% ipython --no-banner

In [1]: import numpy as np

In [2]: import numpy.linalg as la

In [3]: np.set_printoptions(suppress=True, linewidth=160)

In [4]: s = 20 * 0.5 ** np.arange(5)

In [5]: rng = np.random.default_rng(48)

In [6]: X = rng.normal(size=(33, 5)) * rng.permutation(s)

In [7]: X.round(2)
Out[7]: 
array([[ -0.38,   3.37,   1.93,  28.13,   0.81],
       [ -1.27,   2.15,  -6.39,   8.27,   5.85],
       [  0.92,   0.87, -10.55,  -0.76,  -3.72],
       [  1.68,   1.41,   8.61,  22.15,   2.13],
       [ -0.55,  -0.21,  -0.88, -13.49,   0.66],
       [ -1.02,   0.3 ,  -2.73,  -0.22,  11.98],
       [ -0.53,   2.18, -11.7 ,   9.61,   4.27],
       [  0.33,  -0.16,   5.23,  21.76,  12.35],
       [ -1.47,   0.96,  13.08,  15.67,   7.66],
       [  1.59,   0.29,   0.91, -23.3 ,  -3.26],
       [ -0.8 ,   4.09,   9.16, -16.56,   0.87],
       [  0.04,  -0.82,  -7.19, -14.44,   9.47],
       [ -2.22,  -4.41,  16.82,   4.13,  -1.32],
       [  0.84,  -1.63,  -2.14, -34.66,  -8.14],
       [  1.7 ,   2.8 ,  -1.44, -10.03,   4.35],
       [  0.77,   0.18,   0.06, -17.82,  -0.47],
       [ -0.25,  -0.87,  -9.77,  16.36,  -4.64],
       [ -0.33,   1.7 ,   1.82,  21.66,   6.82],
       [  2.11,   0.53,  -2.54,  -3.35,  -2.03],
       [ -1.03,   4.17,   5.22,  27.36,   7.72],
       [ -0.48,  -0.3 ,  -9.92,  -0.51,  -3.8 ],
       [  3.31,   0.48,  -9.99,   0.83,   5.49],
       [  0.58,  -5.27,  25.94,  11.52,  -2.27],
       [ -0.86,  -1.43,  -1.37,  15.6 ,   4.05],
       [  0.47,  -1.24,  12.4 ,   6.44,  -0.42],
       [ -3.1 ,   0.86,   7.77,  19.92,  -6.58],
       [  0.38,  -0.24,   0.27,  -1.31,   0.01],
       [ -0.64,  -1.19, -13.91,  -0.62,   0.35],
       [ -1.31,   0.04,  11.45, -18.3 ,  -7.28],
       [  2.47,  -1.78, -18.83, -16.84,   3.88],
       [ -1.25,  -1.8 , -17.17,  14.54,  -5.25],
       [ -1.47,   1.17, -15.28,  29.88,   0.98],
       [ -0.15,   1.83, -10.32, -16.82,   6.06]])

In [8]: left, s, VT = la.svd(X, full_matrices=False)

In [9]: np.round(left.T @ left, 2) + 0
Out[9]: 
array([[1., 0., 0., 0., 0.],
       [0., 1., 0., 0., 0.],
       [0., 0., 1., 0., 0.],
       [0., 0., 0., 1., 0.],
       [0., 0., 0., 0., 1.]])

In [10]: np.round(left.T @ X @ VT.T, 2) + 0
Out[10]: 
array([[97.38,  0.  ,  0.  ,  0.  ,  0.  ],
       [ 0.  , 59.12,  0.  ,  0.  ,  0.  ],
       [ 0.  ,  0.  , 30.07,  0.  ,  0.  ],
       [ 0.  ,  0.  ,  0.  , 10.81,  0.  ],
       [ 0.  ,  0.  ,  0.  ,  0.  ,  7.08]])

In [11]: print((s > 1e-8).sum())
5

In [12]: np.round(np.abs(VT[0]), 2)
Out[12]: array([0.03, 0.02, 0.1 , 0.99, 0.09])

In [13]: left.shape, s.shape, VT.shape
Out[13]: ((33, 5), (5,), (5, 5))

In [14]: np.abs(left[:, 0]).round(6).argmax()
Out[14]: np.int64(13)

In [15]: s.round(2)
Out[15]: array([97.38, 59.12, 30.07, 10.81,  7.08])

In [16]: C2 = np.cov(X, rowvar=False)

In [17]: print(np.round(X.std(axis=0), 2))
[ 1.36  2.03 10.3  16.61  5.29]

In [18]: np.round(np.median(X, axis=0), 2)
Out[18]: array([-0.33,  0.29, -1.37,  0.83,  0.81])

In [19]: np.round(np.polyfit(X[:, 2], X[:, 4], 1), 2)
Out[19]: array([-0.03,  1.38])

In [20]: np.argwhere(np.triu(np.abs(np.corrcoef(X.T)) > 0.8, 1))
Out[20]: array([], shape=(0, 2), dtype=int64)

In [21]: np.round(np.corrcoef(X.T), 2)
Out[21]: 
array([[ 1.  , -0.03, -0.2 , -0.37,  0.07],
       [-0.03,  1.  , -0.16,  0.15,  0.32],
       [-0.2 , -0.16,  1.  ,  0.13, -0.06],
       [-0.37,  0.15,  0.13,  1.  ,  0.24],
       [ 0.07,  0.32, -0.06,  0.24,  1.  ]])

In [22]: C2.round(2)
Out[22]: 
array([[  1.92,  -0.09,  -2.86,  -8.54,   0.5 ],
       [ -0.09,   4.26,  -3.46,   5.38,   3.55],
       [ -2.86,  -3.46, 109.48,  22.21,  -3.43],
       [ -8.54,   5.38,  22.21, 284.62,  22.  ],
       [  0.5 ,   3.55,  -3.43,  22.  ,  28.88]])

In [23]: proj = X @ la.solve(X.T @ X, X.T)

In [24]: np.allclose(proj @ proj, proj)
Out[24]: True

In [25]: K = np.loadtxt("w.csv", delimiter=",")

In [26]: K
Out[26]: 
array([[ 1.2, -0.7],
       [ 1.5, -0.2]])

In [27]: A2 = np.inv(K)
AttributeError: module 'numpy' has no attribute 'inv'


In [28]: A2 = la.inv(K)

In [29]: print(np.round(K @ A2, 2) + 0)
[[1. 0.]
 [0. 1.]]

In [30]: A2.round(2)
Out[30]: 
array([[-0.25,  0.86],
       [-1.85,  1.48]])

In [31]: (np.abs(A2) > 1e-9).astype(int)
Out[31]: 
array([[1, 1],
       [1, 1]])

In [32]: f = np.array([-2, 2])

In [33]: A2 = K + np.outer(f, np.eye(2)[0])

In [34]: print(la.matrix_rank(A2 - K))
1

In [35]: np.round(la.det(A2) / la.det(K), 2), np.round(1 + la.solve(K, f)[0], 2)
Out[35]: (np.float64(3.22), np.float64(3.22))

In [36]: print(la.matrix_rank(la.inv(A2) - la.inv(K), tol=1e-8))
1

In [37]: A2
Out[37]: 
array([[-0.8, -0.7],
       [ 3.5, -0.2]])

In [38]: mat = np.loadtxt("out8.csv", delimiter=",")

In [39]: mat.round(2)
Out[39]: 
array([[-0.07, -0.59,  0.73,  0.35],
       [ 0.22, -0.54, -0.02, -0.81],
       [-0.72, -0.46, -0.5 ,  0.12],
       [ 0.65, -0.4 , -0.47,  0.45]])

In [40]: T = np.stack([mat, 4 * mat, mat[::-1]])

In [41]: print(T.shape)
(3, 4, 4)

In [42]: print(np.round(la.norm(T, axis=(1, 2)), 2))
[2. 8. 2.]

In [43]: np.einsum("bij,cij->bc", T, T)
Out[43]: 
array([[ 4., 16.,  0.],
       [16., 64.,  0.],
       [ 0.,  0.,  4.]])

In [44]: la.matrix_rank(T.reshape(3, -1))
Out[44]: np.int64(2)

In [45]: A = np.load("arr.npy")

In [46]: print(A)
[[  0  -2  -2  -2  -4   6]
 [  0   5   5   5  10 -15]
 [  0  -5  -5  -5 -10  15]
 [  0  -2  -2  -2  -4   6]
 [  0   2   2   2   4  -6]]

In [47]: # rows 0 and 3 are equal

In [48]: np.unique(A.round(6), axis=0).shape
Out[48]: (4, 6)

In [49]: np.abs(np.diag(la.qr(A)[1])) > 1e-9
Out[49]: array([False,  True, False, False, False])

In [50]: print(np.round(A @ la.pinv(A) @ A, 2))
[[  0.  -2.  -2.  -2.  -4.   6.]
 [  0.   5.   5.   5.  10. -15.]
 [  0.  -5.  -5.  -5. -10.  15.]
 [  0.  -2.  -2.  -2.  -4.   6.]
 [  0.   2.   2.   2.   4.  -6.]]

In [51]: q = K.astype(float).copy()

In [52]: for j in range(2):
    ...:     q[:, j] -= q[:, :j] @ (q[:, :j].T @ q[:, j])
    ...:     q[:, j] /= la.norm(q[:, j])
    ...: 

In [53]: print(q.round(2))
[[ 0.62 -0.78]
 [ 0.78  0.62]]

In [54]: np.round(q.T @ q, 2) + 0
Out[54]: 
array([[1., 0.],
       [0., 1.]])

In [55]: feats = np.array([[0.82, -0.25, 3.4],
    ...:     [2.99, 1.04, 5.03],
    ...:     [2.49, -0.55, -2.59],
    ...:     [3.34, 1.69, -3.06],
    ...:     [-0.88, 2.33, -1.53],
    ...:     [-1.13, 5.46, 0.62],
    ...:     [0.83, 0.52, -1.93],
    ...:     [-0.49, 0.41, -1.83],
    ...:     [0.8, 0.16, -1.94],
    ...:     [3.09, -4.21, -3.83],
    ...:     [-3.06, 3.85, -2.84],
    ...:     [0.79, -0.9, 0.56],
    ...:     [-1.66, -1.31, -1.37]])

In [56]: A2 = np.c_[feats[:, :2] @ np.array([[1, 2], [2, 2]]), np.array([0, 0, 3, 3, -3, -3, 2, -2, 1, -3, 0, 1, -2])]

In [57]: A2.round(2)
Out[57]: 
array([[ 0.32,  1.14,  0.  ],
       [ 5.07,  8.06,  0.  ],
       [ 1.39,  3.88,  3.  ],
       [ 6.72, 10.06,  3.  ],
       [ 3.78,  2.9 , -3.  ],
       [ 9.79,  8.66, -3.  ],
       [ 1.87,  2.7 ,  2.  ],
       [ 0.33, -0.16, -2.  ],
       [ 1.12,  1.92,  1.  ],
       [-5.33, -2.24, -3.  ],
       [ 4.64,  1.58,  0.  ],
       [-1.01, -0.22,  1.  ],
       [-4.28, -5.94, -2.  ]])

In [58]: np.round(la.norm(la.qr(feats)[0].T @ A2, axis=0) ** 2 / ((A2 ** 2).sum(axis=0) + 1e-12), 2)
Out[58]: array([1.  , 1.  , 0.16])

In [59]: np.round(la.norm(A2 - feats @ la.lstsq(feats, A2)[0], axis=0), 2) + 0
Out[59]: array([0.  , 0.  , 7.05])

In [60]: la.matrix_rank(np.c_[feats, A2])
Out[60]: np.int64(4)

In [61]: la.matrix_rank(A2)
Out[61]: np.int64(3)

In [62]: E = np.load("dump.npy")

In [63]: E
Out[63]: 
array([[-3, -3,  0, -1,  2, -1],
       [-2,  1, -3,  0,  1, -1],
       [ 2,  0,  3,  1,  3, -2]])

In [64]: round(la.norm(E), 2)
Out[64]: np.float64(8.19)

In [65]: print(np.unravel_index(np.abs(E).argmax(), E.shape))
(np.int64(0), np.int64(0))

In [66]: vec = np.array([9, -5, 4, 5, -6, -8])

In [67]: E @ (2 * vec)
Out[67]: array([-42, -66,  66])

In [68]: E * vec
Out[68]: 
array([[-27,  15,   0,  -5, -12,   8],
       [-18,  -5, -12,   0,  -6,   8],
       [ 18,   0,  12,   5, -18,  16]])

In [69]: la.norm(E @ vec) <= la.norm(E, 2) * la.norm(vec) + 1e-9
Out[69]: np.True_

In [70]: np.sign((E @ vec).round(6))
Out[70]: array([-1, -1,  1])

In [71]: left, s, VT = la.svd(E, full_matrices=False)

In [72]: print(np.round(np.abs(VT[0]), 2))
[0.63 0.07 0.7  0.19 0.23 0.14]

In [73]: (s > 1e-8).sum()
Out[73]: np.int64(3)

In [74]: s.round(2)
Out[74]: array([5.64, 5.07, 3.08])

In [75]: left.shape, s.shape, VT.shape
Out[75]: ((3, 3), (3,), (3, 6))

In [76]: round(float(np.sqrt((s ** 2).sum())), 2), round(la.norm(E), 2)
Out[76]: (8.19, np.float64(8.19))

In [77]: print(np.round(left.T @ E @ VT.T, 2) + 0)
[[5.64 0.   0.  ]
 [0.   5.07 0.  ]
 [0.   0.   3.08]]

In [78]: np.round(np.cumsum(s ** 2) / np.sum(s ** 2), 2)
Out[78]: array([0.47, 0.86, 1.  ])

In [79]: arr = np.array([[2, -3, 2, -3, -1],
    ...:     [1, -2, 3, 3, 0],
    ...:     [3, -3, 1, 2, 0],
    ...:     [-1, 1, 0, 0, -3],
    ...:     [-1, -1, 1, -2, -3],
    ...:     [0, -2, 1, 3, -3]])

In [80]: arr[-1] = arr[0] + 4 * arr[1]

In [81]: arr
Out[81]: 
array([[  2,  -3,   2,  -3,  -1],
       [  1,  -2,   3,   3,   0],
       [  3,  -3,   1,   2,   0],
       [ -1,   1,   0,   0,  -3],
       [ -1,  -1,   1,  -2,  -3],
       [  6, -11,  14,   9,  -1]])

In [82]: # row 5 dominates

In [83]: proj = arr @ la.solve(arr.T @ arr, arr.T)

In [84]: round(np.trace(proj), 2)
Out[84]: np.float64(5.0)

In [85]: np.round(proj @ arr[:, 3], 2) + 0
Out[85]: array([-3.,  3.,  2.,  0., -2.,  9.])

In [86]: J = np.loadtxt("m.csv", delimiter=",")

In [87]: J
Out[87]: 
array([[-1.65,  1.8 , -0.01, -0.16,  0.2 ,  0.53,  0.33],
       [-1.89,  2.15,  0.18,  0.25,  0.3 , -0.3 , -0.4 ],
       [-2.16,  2.08, -0.19,  0.37, -0.1 ,  0.04,  0.43],
       [-1.71,  1.87,  0.08, -0.3 ,  0.03,  0.  ,  0.32],
       [-1.75,  1.71,  0.35,  0.27,  0.18,  0.32, -0.22],
       [-1.29, -0.28,  0.  , -1.71,  0.94, -0.2 , -0.54],
       [-1.47, -0.37, -0.04, -2.2 ,  1.35, -0.1 , -0.89],
       [-1.78, -0.1 , -0.05, -2.37,  0.75, -0.53, -1.07],
       [-1.65, -0.21,  0.28, -2.43,  0.9 ,  0.34, -0.58],
       [-2.37,  0.39,  0.23, -2.04,  0.69, -0.49, -1.04]])

In [88]: vec = np.array([-2, 2, 1, 0, -2, 2, 0])

In [89]: np.round(J @ np.ones(7), 2)
Out[89]: array([ 1.04,  0.29,  0.47,  0.29,  0.86, -3.08, -3.72, -5.15, -3.35, -4.63])

In [90]: labels = rng.permutation(7)

In [91]: A2 = J[:, labels] * rng.choice([-1, 1], 7)

In [92]: A2
Out[92]: 
array([[ 1.8 ,  0.53,  0.01,  1.65, -0.16,  0.33,  0.2 ],
       [ 2.15, -0.3 , -0.18,  1.89,  0.25, -0.4 ,  0.3 ],
       [ 2.08,  0.04,  0.19,  2.16,  0.37,  0.43, -0.1 ],
       [ 1.87,  0.  , -0.08,  1.71, -0.3 ,  0.32,  0.03],
       [ 1.71,  0.32, -0.35,  1.75,  0.27, -0.22,  0.18],
       [-0.28, -0.2 , -0.  ,  1.29, -1.71, -0.54,  0.94],
       [-0.37, -0.1 ,  0.04,  1.47, -2.2 , -0.89,  1.35],
       [-0.1 , -0.53,  0.05,  1.78, -2.37, -1.07,  0.75],
       [-0.21,  0.34, -0.28,  1.65, -2.43, -0.58,  0.9 ],
       [ 0.39, -0.49, -0.23,  2.37, -2.04, -1.04,  0.69]])

In [93]: left, _, VT = la.svd(J.T @ A2)

In [94]: labels
Out[94]: array([1, 5, 2, 0, 3, 6, 4])

In [95]: np.round(la.lstsq(J, A2)[0], 2) + 0
Out[95]: 
array([[ 0.,  0.,  0., -1.,  0.,  0.,  0.],
       [ 1.,  0.,  0.,  0.,  0.,  0.,  0.],
       [ 0.,  0., -1.,  0.,  0.,  0.,  0.],
       [ 0.,  0.,  0.,  0.,  1.,  0.,  0.],
       [ 0.,  0.,  0.,  0.,  0.,  0.,  1.],
       [ 0.,  1.,  0.,  0.,  0.,  0.,  0.],
       [ 0.,  0.,  0.,  0.,  0.,  1.,  0.]])

In [96]: np.round(left @ VT, 2) + 0
Out[96]: 
array([[ 0.,  0.,  0., -1.,  0.,  0.,  0.],
       [ 1.,  0.,  0.,  0.,  0.,  0.,  0.],
       [ 0.,  0., -1.,  0.,  0.,  0.,  0.],
       [ 0.,  0.,  0.,  0.,  1.,  0.,  0.],
       [ 0.,  0.,  0.,  0.,  0.,  0.,  1.],
       [ 0.,  1.,  0.,  0.,  0.,  0.,  0.],
       [ 0.,  0.,  0.,  0.,  0.,  1.,  0.]])

In [97]: vec = np.array([1, 0, -2, 1, -1, -2, 0])

In [98]: h1 = np.maximum(A2 @ vec, 0)

In [99]: np.round(A2.T @ h1, 2)
Out[99]: array([ 33.31,  -4.62,  -4.9 ,  82.97, -58.6 , -23.64,  27.67])

In [100]: C2 = J.T @ J

In [101]: la.matrix_rank(C2)
Out[101]: np.int64(7)

In [102]: np.round(la.svd(J, compute_uv=False) ** 2, 2)
Out[102]: array([56.17, 26.75,  1.45,  0.64,  0.35,  0.2 ,  0.06])

In [103]: np.round(np.diag(C2), 2)
Out[103]: array([32.28, 19.03,  0.33, 23.84,  4.73,  1.16,  4.25])

In [104]: print((J @ J.T).shape)
(10, 10)

In [105]: np.trace(C2), (J ** 2).sum()
Out[105]: (np.float64(85.62), np.float64(85.62))

In [106]: W = np.array([[0, 0, 2, -2, 0],
     ...:     [-2, 0, 2, 0, 2],
     ...:     [2, -1, -1, -1, 1],
     ...:     [0, 2, 2, 2, 2],
     ...:     [0, 1, 0, 1, 0],
     ...:     [1, 2, 0, 2, 0],
     ...:     [1, 0, 0, 2, 2]])

In [107]: beta = np.array([1, 2, 1, 0, 1])

In [108]: hid = np.maximum(J @ W + beta, 0)

In [109]: (hid > 0).astype(int)
Out[109]: 
array([[0, 1, 1, 1, 1],
       [0, 1, 1, 1, 1],
       [0, 1, 1, 1, 1],
       [0, 1, 1, 1, 1],
       [0, 1, 1, 1, 1],
       [1, 0, 0, 0, 0],
       [1, 0, 0, 0, 0],
       [0, 0, 0, 0, 0],
       [1, 0, 0, 0, 0],
       [0, 0, 0, 0, 0]])

In [110]: print((hid > 0).mean(axis=0))
[0.3 0.5 0.5 0.5 0.5]

In [111]: la.matrix_rank(hid)
Out[111]: np.int64(5)

In [112]: Z = np.array([[-4, 3], [-1, 3], [-2, -1], [0, -4], [-2, 0]])

In [113]: W @ Z
Out[113]: 
array([[ -4,   6],
       [  0,  -8],
       [ -7,   8],
       [-10,  -4],
       [ -1,  -1],
       [ -6,   1],
       [ -8,  -5]])
